>>> import numpy as np
>>> from numpy import linalg as LA
>>> np.set_printoptions(precision=3, suppress=True, linewidth=200, sign=" ")
>>> rnd = lambda a: np.round(a, 3) + 0
>>> X = np.loadtxt("w.csv", delimiter=",")
>>> rnd(X)
array([[ 0.203,  0.285,  0.285],
       [ 0.285,  0.398,  0.398],
       [ 0.285,  0.398,  0.398]])
>>> # symmetric, so the eigenvalues are real
>>> rnd(np.kron(np.eye(2, dtype=int), X))
array([[ 0.203,  0.285,  0.285,  0.   ,  0.   ,  0.   ],
       [ 0.285,  0.398,  0.398,  0.   ,  0.   ,  0.   ],
       [ 0.285,  0.398,  0.398,  0.   ,  0.   ,  0.   ],
       [ 0.   ,  0.   ,  0.   ,  0.203,  0.285,  0.285],
       [ 0.   ,  0.   ,  0.   ,  0.285,  0.398,  0.398],
       [ 0.   ,  0.   ,  0.   ,  0.285,  0.398,  0.398]])
>>> np.einsum("ii->", X)
np.float64(1.0)
>>> rnd(LA.eigvals(X))
array([ 1.,  0.,  0.])
>>> rnd(np.poly(X))
array([ 1., -1.,  0.,  0.])
>>> rnd(LA.eigvals(X).sum().real)
np.float64(1.0)
>>> rnd(LA.det(2 * X)), rnd(LA.det(X))
(np.float64(0.0), np.float64(0.0))
>>> arr = np.loadtxt("run8.csv", delimiter=",")
>>> arr
array([[  8.007,  37.677, -21.24 ,  -9.116, -21.22 ],
       [  8.06 ,  39.435, -20.167, -10.096, -20.245],
       [  9.641,  37.727, -20.833,  -9.797, -21.211],
       [ 10.555,  39.519, -20.137,  -9.948, -21.218],
       [  9.996,  41.276, -18.692,  -8.336, -18.228],
       [ 10.55 ,  42.021, -18.599,  -8.87 , -20.812],
       [  8.781,  38.691, -19.381,  -9.271, -19.421],
       [ 11.091,  40.13 , -21.025, -10.765, -19.406],
       [  9.507,  39.394, -21.877,  -9.96 , -19.308],
       [  9.438,  39.804, -20.754,  -9.729, -19.42 ],
       [ 10.495,  40.407, -21.231, -12.004, -20.39 ],
       [ 11.613,  38.711, -22.06 ,  -9.464, -19.833],
       [ 10.573,  41.021, -20.11 ,  -9.352, -19.922],
       [ 13.475,  38.255, -21.889,  -9.483, -19.368],
       [ 11.194,  40.414, -20.942,  -8.853, -21.808],
       [ 12.175,  38.869, -19.919,  -9.392, -20.364],
       [ 10.383,  39.539, -20.437, -10.122, -19.834],
       [  7.888,  39.963, -19.163, -11.924, -19.441],
       [  9.693,  39.796, -20.701,  -9.227, -19.029],
       [ 10.349,  40.107, -20.77 , -10.726, -20.808],
       [  9.501,  40.806, -21.227, -10.857, -21.399],
       [  9.926,  40.56 , -19.717, -10.865, -21.235],
       [  8.681,  40.986, -21.848,  -9.788, -20.102]])
>>> C2 = np.cov(arr, rowvar=False)
>>> rnd(np.corrcoef(arr[:, 3], arr[:, 4])[0, 1])
np.float64(0.14)
>>> rnd(LA.eigvalsh(C2)[::-1])
array([ 1.993,  1.488,  1.008,  0.744,  0.513])
>>> np.median(arr, axis=0)
array([  9.996,  39.804, -20.754,  -9.788, -20.102])
>>> x0 = np.array([2, 1, 1, 0, 2])
>>> rhs = arr @ x0
>>> rnd(LA.pinv(arr) @ arr)
array([[ 1.,  0.,  0.,  0.,  0.],
       [ 0.,  1.,  0.,  0.,  0.],
       [ 0.,  0.,  1.,  0.,  0.],
       [ 0.,  0.,  0.,  1.,  0.],
       [ 0.,  0.,  0.,  0.,  1.]])
>>> rng = np.random.default_rng(9103)
>>> rhs = rhs + 0.1 * rng.normal(size=23)
>>> rnd(rhs)
array([-9.971, -5.216, -6.144, -1.806,  5.976,  2.96 , -2.115,  2.351, -2.045, -1.077, -0.584,  0.139,  2.163,  4.628, -1.798,  2.595,  0.091, -2.285,  0.481, -1.752, -4.325, -1.777, -3.685])
>>> b, *_ = LA.lstsq(arr, rhs)
>>> rnd(b)
array([ 2.009,  0.985,  1.004, -0.001,  1.972])
>>> [round(float(LA.norm(LA.solve(arr.T @ arr + lam * np.eye(5), arr.T @ rhs))), 2) for lam in (0, 1, 10, 100)]
[3.15, 3.03, 2.3, 0.71]
>>> Ac = arr - arr.mean(axis=0)
>>> V = LA.svd(Ac)[2][:1]
>>> out = Ac - Ac @ V.T @ V
>>> rnd((Ac @ V.T).std(axis=0))
array([ 1.381])
>>> LA.norm(out, axis=1).round(6).argmax()
np.int64(4)
>>> rnd(out.std(axis=0))
array([ 0.527,  1.018,  0.839,  0.876,  0.897])
>>> rnd(np.diag(V.T @ V))
array([ 0.763,  0.083,  0.125,  0.029,  0.   ])
>>> cent = arr[[10, 8]].astype(float)
>>> for _ in range(5):
...     idx = LA.norm(arr[:, None] - cent, axis=-1).argmin(axis=1)
...     cent = np.array([arr[idx == j].mean(axis=0) for j in range(2)])
... 
>>> idx
array([ 1,  0,  1,  0,  1,  0,  1,  0,  1,  1,  0,  1,  0,  1,  0,  1,  1,  0,  1,  0,  0,  0,  0])
>>> rnd(cent)
array([[  9.905,  40.447, -20.411, -10.337, -20.566],
       [ 10.246,  39.067, -20.708,  -9.445, -19.749]])
>>> np.abs(cent[1] - cent[0]).argmax()
np.int64(1)
>>> np.bincount(idx)
array([ 12,  11])
>>> [round(float(x), 3) for x in LA.svd(cent, compute_uv=False)[:3]]
[72.242, 0.911]
>>> np.argsort(-LA.norm(cent, axis=0).round(6), kind="stable")[:3]
array([ 1,  2,  4])
>>> LA.matrix_rank(cent, rtol=0.1)
np.int64(1)
>>> mat = np.loadtxt("out17.csv", delimiter=",")
>>> mat
array([[ 0.,  0., -3.,  3.],
       [-3.,  6.,  3.,  0.],
       [ 3., -6., -6.,  3.],
       [ 3., -6., -9.,  6.]])
>>> # rank 2
>>> rnd(LA.svd(mat, compute_uv=False))
array([ 17.234,   5.196,   0.   ,   0.   ])
>>> mat.sum(axis=1)
array([ 0.,  6., -6., -6.])
>>> mat.mean(axis=0)
array([ 0.75, -1.5 , -3.75,  3.  ])
>>> np.unravel_index(np.abs(mat).argmax(), mat.shape)
(np.int64(3), np.int64(2))
>>> mat.sum(axis=0)
array([  3.,  -6., -15.,  12.])
>>> mat.shape
(4, 4)
>>> dist = LA.norm(arr[:, None] - arr[None], axis=-1)
>>> np.flatnonzero(dist[13] < dist.mean() / 2)
array([ 13])
>>> dist.mean(axis=1).argmax()
np.int64(13)
>>> np.unravel_index(dist.round(6).argmax(), dist.shape)
(np.int64(13), np.int64(17))
>>> dist.shape
(23, 23)
>>> O, _ = LA.qr(np.array([[1.2, 0.7, -0.5, -0.3, -0.4, -0.2],
...     [0.4, 0.2, 0.2, -0.1, -0.6, -0.7],
...     [0.7, -0.7, -1.2, 1.3, 0.0, 0.4],
...     [-0.9, 1.1, -1.3, -0.9, -0.3, 2.5],
...     [0.4, -1.0, -1.1, 2.3, 0.3, 0.6],
...     [-0.2, -0.3, -1.3, -0.5, -0.7, -1.7]]))
>>> E = -2 * O
>>> rnd(E)
array([[ 1.363,  1.199,  0.419, -0.118, -0.38 , -0.609],
       [ 0.454,  0.362, -0.159,  0.017,  1.85 ,  0.463],
       [ 0.795, -0.568,  0.834, -0.043, -0.384,  1.484],
       [-1.022,  0.959,  1.237,  0.653,  0.098,  0.264],
       [ 0.454, -1.011,  0.733,  1.124,  0.368, -0.915],
       [-0.227, -0.409,  1.018, -1.515,  0.376, -0.554]])
>>> x0 = np.array([8, 2, 2, 5, 6, 1])
>>> rhs = E @ x0
>>> rnd(rhs)
array([10.666, 15.688,  5.858,  0.327,  9.988, -6.476])
>>> rnd(LA.solve(E.T, E[2]))
array([ 0.,  0.,  1.,  0.,  0.,  0.])
>>> rnd(LA.solve(E, -2 * rhs))
array([-16.,  -4.,  -4., -10., -12.,  -2.])
>>> m1 = np.array([[-0.3, -1.4, 0.9],
...     [-1.2, 0.0, 1.8],
...     [-0.3, -1.6, 0.0],
...     [1.7, 0.5, -0.6],
...     [0.6, -0.1, 0.7],
...     [-0.3, 0.3, 0.8],
...     [-0.1, 0.4, 1.3],
...     [0.0, -1.0, 0.0],
...     [0.1, 1.5, -1.5],
...     [-1.5, -0.1, -0.6],
...     [-0.5, -0.4, 1.3],
...     [2.1, -0.6, 0.6],
...     [-0.6, 2.4, -0.7],
...     [-1.6, 0.5, -0.3],
...     [-0.1, 1.5, 0.4]])
>>> m1[10] *= 20
>>> m1
array([[ -0.3,  -1.4,   0.9],
       [ -1.2,   0. ,   1.8],
       [ -0.3,  -1.6,   0. ],
       [  1.7,   0.5,  -0.6],
       [  0.6,  -0.1,   0.7],
       [ -0.3,   0.3,   0.8],
       [ -0.1,   0.4,   1.3],
       [  0. ,  -1. ,   0. ],
       [  0.1,   1.5,  -1.5],
       [ -1.5,  -0.1,  -0.6],
       [-10. ,  -8. ,  26. ],
       [  2.1,  -0.6,   0.6],
       [ -0.6,   2.4,  -0.7],
       [ -1.6,   0.5,  -0.3],
       [ -0.1,   1.5,   0.4]])
>>> Ac = arr - arr.mean(axis=0)
>>> Uu, sig, VT = LA.svd(Ac, full_matrices=False)
>>> np.abs(VT[0]).argmax()
np.int64(0)
>>> rnd((sig ** 2).sum() ** 2 / (sig ** 4).sum())
np.float64(4.117)
